% python3 -q
>>> import numpy as np
>>> from numpy import linalg as LA
>>> np.set_printoptions(precision=3, suppress=True, linewidth=120)
>>> def tidy(a):
...     return np.round(a, 3) + 0
... 
>>> X = np.array([[1.0, 0.0, 0.0, 0.0],
...     [0.0, 1.0, 2.0, 0.0],
...     [0.0, 2.0, 0.0, 0.0],
...     [0.0, 2.0, 0.0, 1.0]])
>>> print(X)
[[1. 0. 0. 0.]
 [0. 1. 2. 0.]
 [0. 2. 0. 0.]
 [0. 2. 0. 1.]]
>>> w, evecs = LA.eig(X)
>>> print(tidy(w))
[ 1.     2.562 -1.562  1.   ]
>>> np.prod(w)
np.float64(-4.0)
>>> feats = np.load("case15.npy")
>>> print(feats)
[[1.  0.2]
 [0.2 1. ]]
>>> w, evecs = LA.eig(feats)
>>> print(tidy(feats @ evecs[:, 0] - w[0] * evecs[:, 0]))
[0. 0.]
>>> print(tidy(np.prod(w)))
0.96
>>> tidy(np.sort(LA.eigvals(feats @ feats)))
array([0.64, 1.44])
>>> low = LA.cholesky(feats)
>>> np.prod(np.diag(low)) ** 2, tidy(LA.det(feats))
(np.float64(0.96), np.float64(0.96))
>>> feats / np.sqrt(np.outer(np.diag(feats), np.diag(feats)))
array([[1. , 0.2],
       [0.2, 1. ]])
>>> np.diag(low) ** 2
array([1.  , 0.96])
>>> w, evecs = LA.eigh(feats)
>>> print(np.unique(w.round(6) + 0, return_counts=True)[1])
[1 1]
>>> w.sum(), np.trace(feats)
(np.float64(2.0), np.float64(2.0))
>>> tidy(evecs @ np.diag(w) @ evecs.T)
array([[1. , 0.2],
       [0.2, 1. ]])
>>> tidy(LA.eigvalsh(feats + -1 * np.eye(2)))
array([-0.2,  0.2])
>>> w
array([0.8, 1.2])
>>> print(np.abs(evecs[:, -1]).round(6).argmax())
0
>>> tidy(evecs.T @ feats @ evecs)
array([[0.8, 0. ],
       [0. , 1.2]])
>>> arr = np.array([[2, 0, 3, 2], [-3, 5, 2, -3], [2, 0, 3, 2]])
>>> arr
array([[ 2,  0,  3,  2],
       [-3,  5,  2, -3],
       [ 2,  0,  3,  2]])
>>> r0 = np.array([2, 4, 3])
>>> np.correlate(arr[1], arr[0], "full")
array([-6,  1, 19, -6,  1,  4, -6])
>>> np.array([np.convolve(row, r0, "same") for row in arr])
array([[ 8, 12, 16, 17],
       [-2, 15, 17, -6],
       [ 8, 12, 16, 17]])
>>> M = np.load("arr.npy")
>>> M
array([[5., 4., 0., 0.],
       [4., 5., 0., 0.],
       [0., 0., 5., 4.],
       [0., 0., 4., 5.]])
>>> t = np.radians(45)
>>> R = np.eye(4)
>>> R[0, 0] = R[3, 3] = np.cos(t)
>>> R[0, 3], R[3, 0] = -np.sin(t), np.sin(t)
>>> tidy(R)
array([[ 0.707,  0.   ,  0.   , -0.707],
       [ 0.   ,  1.   ,  0.   ,  0.   ],
       [ 0.   ,  0.   ,  1.   ,  0.   ],
       [ 0.707,  0.   ,  0.   ,  0.707]])
>>> other = M @ R.T
>>> tidy(np.abs(other - M).max(axis=0))
array([3.536, 0.   , 0.   , 3.536])
>>> tidy(LA.det(R)), tidy(np.trace(R))
(np.float64(1.0), np.float64(3.414))
>>> w, evecs = LA.eigh(feats)
>>> x = np.array([1, 1])
>>> print(x @ feats @ x)
2.4
>>> np.abs(feats).sum(axis=1).max(), np.abs(w).max()
(np.float64(1.2), np.float64(1.2))
>>> tidy(evecs * np.maximum(w, 0) @ evecs.T)
array([[1. , 0.2],
       [0.2, 1. ]])
>>> U, sv, VT = LA.svd(M, full_matrices=False)
>>> (sv > 1e-8).sum()
np.int64(4)
>>> tidy(sv)
array([9., 9., 1., 1.])
>>> tidy(np.sqrt((sv ** 2).sum())), tidy(LA.norm(M))
(np.float64(12.806), np.float64(12.806))
>>> tidy(U.T @ M @ VT.T)
array([[9., 0., 0., 0.],
       [0., 9., 0., 0.],
       [0., 0., 1., 0.],
       [0., 0., 0., 1.]])
>>> tidy(np.cumsum(sv ** 2) / np.sum(sv ** 2))
array([0.494, 0.988, 0.994, 1.   ])
